% python3 -q
>>> import numpy as np
>>> import numpy.linalg as la
>>> np.set_printoptions(precision=2, suppress=True, linewidth=160)
>>> def tidy(a):
...     return np.round(a, 2) + 0
... 
>>> K = np.load("out12.npy")
>>> print(K)
[[-1. -3.  0.  0.  0.  0.  0.  0.  0.  0.  0.  0.  0.  0.]
 [-3.  0. -3.  0.  0.  0.  0.  0.  0.  0.  0.  0.  0.  0.]
 [ 0. -3. -3. -3.  0.  0.  0.  0.  0.  0.  0.  0.  0.  0.]
 [ 0.  0. -3. -1. -3.  0.  0.  0.  0.  0.  0.  0.  0.  0.]
 [ 0.  0.  0. -3. -1. -3.  0.  0.  0.  0.  0.  0.  0.  0.]
 [ 0.  0.  0.  0. -3.  1. -3.  0.  0.  0.  0.  0.  0.  0.]
 [ 0.  0.  0.  0.  0. -3.  3. -3.  0.  0.  0.  0.  0.  0.]
 [ 0.  0.  0.  0.  0.  0. -3. -1. -3.  0.  0.  0.  0.  0.]
 [ 0.  0.  0.  0.  0.  0.  0. -3.  3. -3.  0.  0.  0.  0.]
 [ 0.  0.  0.  0.  0.  0.  0.  0. -3. -2. -3.  0.  0.  0.]
 [ 0.  0.  0.  0.  0.  0.  0.  0.  0. -3. -2. -3.  0.  0.]
 [ 0.  0.  0.  0.  0.  0.  0.  0.  0.  0. -3. -1. -3.  0.]
 [ 0.  0.  0.  0.  0.  0.  0.  0.  0.  0.  0. -3.  3. -3.]
 [ 0.  0.  0.  0.  0.  0.  0.  0.  0.  0.  0.  0. -3. -3.]]
>>> # equal to its transpose
>>> ev, vecs = la.eigvalsh(K)
Traceback (most recent call last):
  File "<python-input-7>", line 1, in <module>
    ev, vecs = la.eigvalsh(K)
    ^^^^^^^^
ValueError: too many values to unpack (expected 2)
>>> ev, vecs = la.eigh(K)
>>> print(tidy(np.abs(vecs[:, -1])))
[0.01 0.02 0.03 0.08 0.19 0.41 0.62 0.4  0.44 0.17 0.07 0.04 0.04 0.01]
>>> print(np.abs(vecs[:, -1]).round(6).argmax())
6
